$ ipython --no-banner

In [1]: import numpy as np

In [2]: import numpy.linalg as la

In [3]: np.set_printoptions(precision=1, suppress=True, linewidth=160, sign=" ")

In [4]: E = np.load("mat.npy")

In [5]: E
Out[5]: 
array([[ 1.,  4.,  0.],
       [ 4.,  4.,  4.],
       [ 0.,  4.,  6.]])

In [6]: vals, evecs = la.eigh(E)

In [7]: x0 = np.array([3, 0, 2])

In [8]: x0 @ E @ x0
Out[8]: np.float64(33.0)

In [9]: (np.sign(evecs[:, -1].round(6)) == np.sign(evecs[0, -1].round(6))).astype(int)
Out[9]: array([ 1,  1,  1])

In [10]: evecs * np.abs(vals) @ evecs.T
Out[10]: 
array([[ 3.6,  1.8,  1.1],
       [ 1.8,  6. ,  3.1],
       [ 1.1,  3.1,  6.4]])

In [11]: rng = np.random.default_rng(8727)

In [12]: other = E + rng.integers(-2, 3, (3, 1)) @ rng.integers(-2, 3, (1, 3))

In [13]: other
Out[13]: 
array([[-1.,  2., -2.],
       [ 4.,  4.,  4.],
       [-1.,  3.,  5.]])

In [14]: np.round(la.svd(other - E, compute_uv=False), 1) + 0
Out[14]: array([ 3.9,  0. ,  0. ])

In [15]: la.matrix_rank(other - E, tol=1e-8)
Out[15]: np.int64(1)

In [16]: np.abs(other - E).sum(axis=1)
Out[16]: array([ 6.,  0.,  3.])

In [17]: other - E
Out[17]: 
array([[-2., -2., -2.],
       [ 0.,  0.,  0.],
       [-1., -1., -1.]])

In [18]: W0 = np.load("run5.npy")

In [19]: W0
Out[19]: 
array([[ 0,  0,  1],
       [ 0,  0,  0],
       [ 1,  0,  0]])

In [20]: Uu, sigma, vt = la.svd(W0)

In [21]: evecs = vt[:(sigma > 1e-8).sum()]

In [22]: x0 = W0[0] + 4 * W0[1] + rng.integers(2) * np.eye(3)[2]

In [23]: x0
Out[23]: array([ 0.,  0.,  2.])

In [24]: evecs.T @ evecs
Out[24]: 
array([[ 1.,  0.,  0.],
       [ 0.,  0.,  0.],
       [ 0.,  0.,  1.]])

In [25]: np.round(la.norm(x0 - evecs.T @ evecs @ x0), 1)
Out[25]: np.float64(0.0)

In [26]: vals, evecs = la.eigh(W0)

In [27]: x0 = np.array([2, 1, 2])

In [28]: round(float(x0 @ W0 @ x0 / (x0 @ x0)), 1), vals[0], vals[-1]
Out[28]: (0.9, np.float64(-1.0), np.float64(1.0))

In [29]: np.round(evecs * np.abs(vals) @ evecs.T, 1) + 0
Out[29]: 
array([[ 1.,  0.,  0.],
       [ 0.,  0.,  0.],
       [ 0.,  0.,  1.]])
